$ ipython --no-banner

In [1]: import numpy as np

In [2]: np.set_printoptions(precision=2, suppress=True, linewidth=160, floatmode="fixed")

In [3]: rd = lambda a: np.round(a, 2) + 0

In [4]: data = np.loadtxt("case8.csv", delimiter=",")

In [5]: rd(data)
Out[5]: 
array([[ 0.01, -0.06,  0.06,  0.04,  0.06],
       [-0.06,  0.29, -0.29, -0.18, -0.29],
       [ 0.06, -0.29,  0.29,  0.18,  0.29],
       [ 0.04, -0.18,  0.18,  0.11,  0.18],
       [ 0.06, -0.29,  0.29,  0.18,  0.29]])

In [6]: theta = np.radians(62)

In [7]: Rm = np.eye(5)

In [8]: Rm[2, 2] = Rm[0, 0] = np.cos(theta)

In [9]: Rm[2, 0], Rm[0, 2] = -np.sin(theta), np.sin(theta)

In [10]: rd(Rm)
Out[10]: 
array([[ 0.47,  0.00,  0.88,  0.00,  0.00],
       [ 0.00,  1.00,  0.00,  0.00,  0.00],
       [-0.88,  0.00,  0.47,  0.00,  0.00],
       [ 0.00,  0.00,  0.00,  1.00,  0.00],
       [ 0.00,  0.00,  0.00,  0.00,  1.00]])

In [11]: Y = data @ Rm.T

In [12]: np.allclose(data @ data.T, Y @ Y.T)
Out[12]: True

In [13]: np.allclose(np.linalg.norm(data, axis=1), np.linalg.norm(Y, axis=1))
Out[13]: True

In [14]: rng = np.random.default_rng(4249)

In [15]: labels = rng.integers(0, 2, 5)

In [16]: K = (labels[:, None] == labels) * 4 + np.eye(5)

In [17]: K
Out[17]: 
array([[5.00, 4.00, 0.00, 4.00, 0.00],
       [4.00, 5.00, 0.00, 4.00, 0.00],
       [0.00, 0.00, 5.00, 0.00, 4.00],
       [4.00, 4.00, 0.00, 5.00, 0.00],
       [0.00, 0.00, 4.00, 0.00, 5.00]])

In [18]: # 2 blocks once reordered

In [19]: Lm = np.linalg.cholesky(K)

In [20]: rd(np.diag(Lm) ** 2)
Out[20]: array([5.00, 1.80, 5.00, 1.44, 1.80])

In [21]: rd(Lm @ Lm.T)
Out[21]: 
array([[5.00, 4.00, 0.00, 4.00, 0.00],
       [4.00, 5.00, 0.00, 4.00, 0.00],
       [0.00, 0.00, 5.00, 0.00, 4.00],
       [4.00, 4.00, 0.00, 5.00, 0.00],
       [0.00, 0.00, 4.00, 0.00, 5.00]])

In [22]: Q = K.astype(float).copy()

In [23]: for j in range(5):
    ...:     Q[:, j] -= Q[:, :j] @ (Q[:, :j].T @ Q[:, j])
    ...:     Q[:, j] /= np.linalg.norm(Q[:, j])
    ...: 

In [24]: rd(Q.T @ Q)
Out[24]: 
array([[1.00, 0.00, 0.00, 0.00, 0.00],
       [0.00, 1.00, 0.00, 0.00, 0.00],
       [0.00, 0.00, 1.00, 0.00, 0.00],
       [0.00, 0.00, 0.00, 1.00, 0.00],
       [0.00, 0.00, 0.00, 0.00, 1.00]])

In [25]: F = rng.normal(size=(15, 6)) + 3 * np.array([0, 0, -2, 3, -2, 3])

In [26]: rd(F)
Out[26]: 
array([[-0.36,  0.04, -4.95, 10.33, -4.91,  6.90],
       [ 0.12,  1.16, -5.28, 10.09, -4.85,  8.90],
       [-0.56,  0.84, -7.16,  8.77, -6.13,  8.48],
       [-0.52,  1.27, -3.98,  8.09, -4.06,  8.79],
       [-0.50,  0.85, -3.79,  9.99, -5.71,  8.40],
       [ 1.74, -0.25, -4.64,  7.79, -5.72,  8.85],
       [ 0.05, -1.21, -5.47,  8.25, -5.85,  8.73],
       [-2.96, -0.49, -6.22,  8.41, -6.82,  7.74],
       [ 1.09,  0.27, -6.47,  8.19, -6.58, 10.97],
       [-0.47,  0.79, -7.97,  9.87, -7.55,  7.01],
       [ 0.76, -0.50, -7.45,  8.22, -5.09,  9.97],
       [ 0.79, -0.27, -5.79,  7.50, -5.62,  9.55],
       [ 0.87,  2.43, -5.74,  8.05, -5.80,  9.48],
       [-1.54,  0.75, -5.92,  8.19, -6.22,  7.53],
       [-1.76, -0.08, -5.36, 10.42, -6.12,  7.28]])

In [27]: P = F @ np.linalg.solve(F.T @ F, F.T)

In [28]: np.allclose(P @ P, P)
Out[28]: True

In [29]: rd(np.diag(P))
Out[29]: array([0.43, 0.31, 0.22, 0.42, 0.40, 0.46, 0.31, 0.62, 0.29, 0.67, 0.62, 0.20, 0.53, 0.22, 0.28])

In [30]: Y = F / np.linalg.norm(F, axis=1, keepdims=True)

In [31]: C2 = Y @ Y.T

In [32]: rd(np.degrees(np.arccos(np.clip(C2[2, 13], -1, 1))))
Out[32]: np.float64(5.6)

In [33]: basis = F[[7, 3]].astype(float)

In [34]: for _ in range(5):
    ...:     labels = np.linalg.norm(F[:, None] - basis, axis=-1).argmin(axis=1)
    ...:     basis = np.array([F[labels == j].mean(axis=0) for j in range(2)])
    ...: 

In [35]: labels
Out[35]: array([0, 1, 0, 1, 1, 1, 1, 0, 1, 0, 1, 1, 1, 0, 0])

In [36]: np.abs(basis[1] - basis[0]).argmax()
Out[36]: np.int64(5)

In [37]: rd(basis)
Out[37]: 
array([[-1.27,  0.31, -6.26,  9.33, -6.29,  7.49],
       [ 0.49,  0.42, -5.40,  8.47, -5.48,  9.29]])

In [38]: np.bincount(labels)
Out[38]: array([6, 9])

In [39]: Y = np.array([[1, 2], [4, 1]])

In [40]: basis = np.kron(Y, K)

In [41]: basis.shape
Out[41]: (10, 10)

In [42]: basis
Out[42]: 
array([[ 5.00,  4.00,  0.00,  4.00,  0.00, 10.00,  8.00,  0.00,  8.00,  0.00],
       [ 4.00,  5.00,  0.00,  4.00,  0.00,  8.00, 10.00,  0.00,  8.00,  0.00],
       [ 0.00,  0.00,  5.00,  0.00,  4.00,  0.00,  0.00, 10.00,  0.00,  8.00],
       [ 4.00,  4.00,  0.00,  5.00,  0.00,  8.00,  8.00,  0.00, 10.00,  0.00],
       [ 0.00,  0.00,  4.00,  0.00,  5.00,  0.00,  0.00,  8.00,  0.00, 10.00],
       [20.00, 16.00,  0.00, 16.00,  0.00,  5.00,  4.00,  0.00,  4.00,  0.00],
       [16.00, 20.00,  0.00, 16.00,  0.00,  4.00,  5.00,  0.00,  4.00,  0.00],
       [ 0.00,  0.00, 20.00,  0.00, 16.00,  0.00,  0.00,  5.00,  0.00,  4.00],
       [16.00, 16.00,  0.00, 20.00,  0.00,  4.00,  4.00,  0.00,  5.00,  0.00],
       [ 0.00,  0.00, 16.00,  0.00, 20.00,  0.00,  0.00,  4.00,  0.00,  5.00]])

In [43]: np.linalg.matrix_rank(basis)
Out[43]: np.int64(10)

In [44]: J = np.loadtxt("data.csv", delimiter=",")

In [45]: J
Out[45]: 
array([[-2.00,  2.00, -1.00,  1.00,  1.00,  0.00, -1.00, -1.00, -2.00],
       [ 2.00, -2.00,  2.00, -1.00,  1.00,  1.00,  0.00, -1.00, -1.00],
       [-1.00,  2.00, -2.00,  2.00, -1.00,  1.00,  1.00,  0.00, -1.00],
       [ 1.00, -1.00,  2.00, -2.00,  2.00, -1.00,  1.00,  1.00,  0.00],
       [ 1.00,  1.00, -1.00,  2.00, -2.00,  2.00, -1.00,  1.00,  1.00],
       [ 0.00,  1.00,  1.00, -1.00,  2.00, -2.00,  2.00, -1.00,  1.00],
       [-1.00,  0.00,  1.00,  1.00, -1.00,  2.00, -2.00,  2.00, -1.00],
       [-1.00, -1.00,  0.00,  1.00,  1.00, -1.00,  2.00, -2.00,  2.00],
       [-2.00, -1.00, -1.00,  0.00,  1.00,  1.00, -1.00,  2.00, -2.00]])

In [46]: w, vecs = np.linalg.eigh(J)

In [47]: x = np.array([1, 1, 0, 1, 0, 2, 0, 2, 0])

In [48]: rd(vecs * np.maximum(w, 0) @ vecs.T)
Out[48]: 
array([[ 0.79,  0.69,  0.09, -0.04,  0.23,  0.14, -0.34, -0.65, -0.56],
       [ 0.69,  0.84,  0.42,  0.06,  0.19,  0.36,  0.00, -0.58, -0.65],
       [ 0.09,  0.42,  0.67,  0.30,  0.01,  0.36,  0.53,  0.00, -0.34],
       [-0.04,  0.06,  0.30,  0.45,  0.34,  0.25,  0.36,  0.36,  0.14],
       [ 0.23,  0.19,  0.01,  0.34,  0.67,  0.34,  0.01,  0.19,  0.23],
       [ 0.14,  0.36,  0.36,  0.25,  0.34,  0.45,  0.30,  0.06, -0.04],
       [-0.34,  0.00,  0.53,  0.36,  0.01,  0.30,  0.67,  0.42,  0.09],
       [-0.65, -0.58,  0.00,  0.36,  0.19,  0.06,  0.42,  0.84,  0.69],
       [-0.56, -0.65, -0.34,  0.14,  0.23, -0.04,  0.09,  0.69,  0.79]])

In [49]: x @ J @ x
Out[49]: np.float64(-30.0)

In [50]: rd(np.linalg.eigvalsh(J[1:, 1:]))
Out[50]: array([-7.91, -5.86, -3.30, -2.73, -0.79,  0.60,  1.98,  1.99])

In [51]: (np.sign(vecs[:, -1].round(6)) == np.sign(vecs[0, -1].round(6))).astype(int)
Out[51]: array([1, 1, 1, 0, 0, 1, 0, 0, 0])

In [52]: mat = np.loadtxt("block16.csv", delimiter=",")

In [53]: rd(mat)
Out[53]: 
array([[ 1.00,  0.00,  0.00,  0.00,  0.00,  0.00],
       [ 0.00,  0.87,  0.00,  0.00,  0.00, -0.50],
       [ 0.00,  0.00,  1.00,  0.00,  0.00,  0.00],
       [ 0.00,  0.00,  0.00,  1.00,  0.00,  0.00],
       [ 0.00,  0.00,  0.00,  0.00,  1.00,  0.00],
       [ 0.00,  0.50,  0.00,  0.00,  0.00,  0.87]])

In [54]: rd(mat @ mat)
Out[54]: 
array([[ 1.00,  0.00,  0.00,  0.00,  0.00,  0.00],
       [ 0.00,  0.50,  0.00,  0.00,  0.00, -0.87],
       [ 0.00,  0.00,  1.00,  0.00,  0.00,  0.00],
       [ 0.00,  0.00,  0.00,  1.00,  0.00,  0.00],
       [ 0.00,  0.00,  0.00,  0.00,  1.00,  0.00],
       [ 0.00,  0.87,  0.00,  0.00,  0.00,  0.50]])

In [55]: rd(np.sort(np.linalg.eigvals(mat).real))
Out[55]: array([0.87, 0.87, 1.00, 1.00, 1.00, 1.00])

In [56]: Y = np.linalg.inv(mat)

In [57]: rd(mat @ Y)
Out[57]: 
array([[1.00, 0.00, 0.00, 0.00, 0.00, 0.00],
       [0.00, 1.00, 0.00, 0.00, 0.00, 0.00],
       [0.00, 0.00, 1.00, 0.00, 0.00, 0.00],
       [0.00, 0.00, 0.00, 1.00, 0.00, 0.00],
       [0.00, 0.00, 0.00, 0.00, 1.00, 0.00],
       [0.00, 0.00, 0.00, 0.00, 0.00, 1.00]])

In [58]: rd(np.linalg.cond(mat))
Out[58]: np.float64(1.0)

In [59]: rd(np.linalg.det(mat) * Y)
Out[59]: 
array([[ 1.00,  0.00,  0.00,  0.00,  0.00,  0.00],
       [ 0.00,  0.87,  0.00,  0.00,  0.00,  0.50],
       [ 0.00,  0.00,  1.00,  0.00,  0.00,  0.00],
       [ 0.00,  0.00,  0.00,  1.00,  0.00,  0.00],
       [ 0.00,  0.00,  0.00,  0.00,  1.00,  0.00],
       [ 0.00, -0.50,  0.00,  0.00,  0.00,  0.87]])

In [60]: np.allclose(mat @ mat.T, mat.T @ mat)
Out[60]: True

In [61]: rd(np.abs(np.linalg.eigvals(mat)).max())
Out[61]: np.float64(1.0)

In [62]: rd(mat.reshape(2, -1))
Out[62]: 
array([[ 1.00,  0.00,  0.00,  0.00,  0.00,  0.00,  0.00,  0.87,  0.00,  0.00,  0.00, -0.50,  0.00,  0.00,  1.00,  0.00,  0.00,  0.00],
       [ 0.00,  0.00,  0.00,  1.00,  0.00,  0.00,  0.00,  0.00,  0.00,  0.00,  1.00,  0.00,  0.00,  0.50,  0.00,  0.00,  0.00,  0.87]])

In [63]: blk = mat.reshape(6, 2, -1)

In [64]: np.swapaxes(blk, 1, 2)[3]
Out[64]: 
array([[0.00, 1.00],
       [0.00, 0.00],
       [0.00, 0.00]])

In [65]: blk.shape
Out[65]: (6, 2, 3)

In [66]: rd(blk[:, 0])
Out[66]: 
array([[1.00, 0.00, 0.00],
       [0.00, 0.87, 0.00],
       [0.00, 0.00, 1.00],
       [0.00, 0.00, 0.00],
       [0.00, 0.00, 0.00],
       [0.00, 0.50, 0.00]])

In [67]: u = np.array([-3, 5, -3, 0, 2]) + 0.5

In [68]: M = np.outer(u, u) / (u @ u)

In [69]: rd(M)
Out[69]: 
array([[ 0.13, -0.28,  0.13, -0.03, -0.13],
       [-0.28,  0.61, -0.28,  0.06,  0.28],
       [ 0.13, -0.28,  0.13, -0.03, -0.13],
       [-0.03,  0.06, -0.03,  0.01,  0.03],
       [-0.13,  0.28, -0.13,  0.03,  0.13]])

In [70]: blk = np.stack([J, 3 * J, J[::-1]])

In [71]: (blk @ J.T).shape
Out[71]: (3, 9, 9)

In [72]: np.linalg.matrix_rank(blk.reshape(3, -1))
Out[72]: np.int64(2)

In [73]: rd(np.linalg.norm(blk, axis=(1, 2)))
Out[73]: array([12.41, 37.23, 12.41])

In [74]: blk.shape
Out[74]: (3, 9, 9)

In [75]: np.all(np.linalg.eigvalsh(J) > 0)
Out[75]: np.False_

In [76]: rd(np.linalg.det(M[::-1]))
Out[76]: np.float64(0.0)

In [77]: Y = M / np.linalg.norm(M, axis=1, keepdims=True)

In [78]: C2 = Y @ Y.T

In [79]: rd(C2)
Out[79]: 
array([[ 1.00, -1.00,  1.00, -1.00, -1.00],
       [-1.00,  1.00, -1.00,  1.00,  1.00],
       [ 1.00, -1.00,  1.00, -1.00, -1.00],
       [-1.00,  1.00, -1.00,  1.00,  1.00],
       [-1.00,  1.00, -1.00,  1.00,  1.00]])

In [80]: (np.abs(C2) > 0.9).astype(int)
Out[80]: 
array([[1, 1, 1, 1, 1],
       [1, 1, 1, 1, 1],
       [1, 1, 1, 1, 1],
       [1, 1, 1, 1, 1],
       [1, 1, 1, 1, 1]])

In [81]: X = np.load("arr.npy")

In [82]: X
Out[82]: 
array([[0, 0, 0, 0, 0, 0, 0, 0],
       [0, 2, 0, 0, 0, 0, 0, 0],
       [1, 2, 1, 0, 0, 0, 0, 0],
       [2, 1, 2, 0, 0, 0, 0, 0],
       [1, 2, 1, 2, 0, 0, 0, 0],
       [2, 2, 2, 0, 0, 0, 0, 0],
       [1, 1, 0, 0, 2, 1, 1, 0],
       [2, 1, 1, 1, 0, 0, 2, 0]])

In [83]: # triangular

In [84]: rd(np.linalg.norm(X, 2) / np.linalg.norm(X))
Out[84]: np.float64(0.84)

In [85]: A = np.loadtxt("dump.csv", delimiter=",")

In [86]: rd(A)
Out[86]: 
array([[-12.19,   4.44,  -9.05,   2.60,  -5.69,   1.57, -10.40],
       [ -5.05,  -6.46,   7.09,   3.58,   7.97,  10.15,  10.15],
       [  7.77,  -5.93,   9.82,  -0.72,   7.49,   2.55,  12.04],
       [ 15.08,   2.53,   0.71,  -5.64,  -2.95, -11.13,  -1.11],
       [ -3.54,  -6.63,   7.72,   3.14,   8.21,   9.52,  10.78],
       [ -2.64,  -6.70,   8.05,   2.87,   8.31,   9.11,  11.10],
       [  7.22,  -6.06,   9.83,  -0.51,   7.63,   2.98,  12.13],
       [ 13.83,   3.58,  -0.99,  -5.55,  -4.28, -11.64,  -3.22],
       [ -8.31,  -5.85,   5.42,   4.45,   7.17,  11.23,   8.38],
       [  7.83,   5.96,  -5.70,  -4.33,  -7.32, -11.10,  -8.68],
       [ 15.77,   1.63,   2.08,  -5.59,  -1.82, -10.47,   0.61],
       [-16.15,   0.56,  -5.03,   5.05,  -0.91,   8.18,  -4.50],
       [  8.26,  -5.82,   9.80,  -0.92,   7.35,   2.15,  11.94],
       [ 14.19,  -3.24,   8.02,  -3.61,   4.22,  -4.04,   8.75],
       [-15.98,  -1.18,  -2.71,   5.52,   1.26,  10.08,  -1.43],
       [-14.10,   3.32,  -8.09,   3.56,  -4.31,   3.90,  -8.86],
       [ 16.10,  -0.77,   5.29,  -4.97,   1.16,  -7.91,   4.85],
       [ -9.68,  -5.47,   4.56,   4.78,   6.68,  11.54,   7.42],
       [ 13.21,   3.97,  -1.67,  -5.46,  -4.77, -11.75,  -4.03],
       [ -8.23,   5.83,  -9.80,   0.90,  -7.36,  -2.17, -11.95],
       [ -7.14,   6.07,  -9.83,   0.48,  -7.65,  -3.05, -12.14],
       [-16.18,   0.43,  -4.87,   5.10,  -0.75,   8.34,  -4.28],
       [ 15.87,  -1.36,   6.00,  -4.72,   1.90,  -7.11,   5.83],
       [-10.76,  -5.10,   3.80,   5.02,   6.21,  11.71,   6.54],
       [ 10.66,   5.14,  -3.87,  -4.99,  -6.26, -11.70,  -6.63],
       [  6.87,  -6.13,   9.83,  -0.37,   7.72,   3.26,  12.18],
       [-13.00,   4.02,  -8.71,   2.99,  -5.18,   2.49,  -9.85],
       [  4.39,   6.54,  -7.37,  -3.39,  -8.09,  -9.88, -10.44]])

In [87]: C2 = np.cov(A, rowvar=False)

In [88]: rd(np.polyfit(A[:, 6], A[:, 5], 1))
Out[88]: array([ 0.41, -0.12])

In [89]: rd(np.median(A, axis=0))
Out[89]: array([ 0.88, -0.17,  1.40,  0.05,  0.21,  2.32, -0.25])

In [90]: C2.shape
Out[90]: (7, 7)
